% python3 -q
>>> import numpy as np
>>> np.set_printoptions(precision=2, suppress=True, linewidth=140, sign=" ")
>>> mat = np.load("m.npy")
>>> mat
array([[ 33,   0,  17],
       [  9,   0,  23],
       [  0,   0,  11],
       [  0,   0,  11],
       [  0,   0,  19],
       [  0,   9,   0],
       [  0,  19,   0],
       [ 41,   4,   7],
       [  0,  14,   0],
       [  0,  14,   0],
       [  0,   0,  19],
       [ 17,   0,  21],
       [  0,  18,   0],
       [ 17,   0,   5],
       [  9,  28,   0],
       [  0,   0,  11],
       [  0,   0,   0],
       [  9,  17,   0],
       [  0,   8,   0],
       [ 17,   0,   5],
       [ 25,   5,   3]])
>>> Xc = mat - mat.mean(axis=0)
>>> evecs = np.linalg.svd(Xc)[2][:1]
>>> other = Xc - Xc @ evecs.T @ evecs
>>> np.diag(evecs.T @ evecs)
array([ 0.75,  0.14,  0.11])
>>> np.cov(Xc @ evecs.T, rowvar=False)
array( 167.75)
>>> (Xc @ evecs.T).std(axis=0)
array([ 12.64])
>>> np.linalg.norm(other, axis=1).round(6).argmax()
np.int64(14)
>>> z = mat[:, 1] > np.median(mat[:, 1])
>>> u = mat[z].mean(axis=0) - mat[~z].mean(axis=0)
>>> round(float((((mat - mat.mean(axis=0)) @ u > 0) == z).mean()), 2)
0.95
>>> np.argsort(-np.abs(u).round(6), kind="stable")
array([ 1,  2,  0])
>>> u
array([ -0.05,  13.6 , -11.91])
>>> other = np.c_[mat[:, :1] @ np.array([[2]]), np.array([-3, -3, -3, -1, -3, 1, -2, -1, -2, 0, 2, 1, -2, 2, 3, -1, 2, 2, 0, -2, 0])]
>>> other
array([[66, -3],
       [18, -3],
       [ 0, -3],
       [ 0, -1],
       [ 0, -3],
       [ 0,  1],
       [ 0, -2],
       [82, -1],
       [ 0, -2],
       [ 0,  0],
       [ 0,  2],
       [34,  1],
       [ 0, -2],
       [34,  2],
       [18,  3],
       [ 0, -1],
       [ 0,  2],
       [18,  2],
       [ 0,  0],
       [34, -2],
       [50,  0]])
>>> np.round(np.linalg.lstsq(mat, other[:, 0])[0], 2) + 0
array([ 2.,  0.,  0.])
>>> np.round(np.linalg.norm(other - mat @ np.linalg.lstsq(mat, other)[0], axis=0), 2) + 0
array([ 0.  ,  8.28])
>>> np.linalg.norm(np.linalg.qr(mat)[0].T @ other, axis=0) ** 2 / ((other ** 2).sum(axis=0) + 1e-12)
array([ 1.  ,  0.16])
>>> np.linalg.matrix_rank(other)
np.int64(2)
>>> np.linalg.matrix_rank(np.c_[mat, other])
np.int64(4)
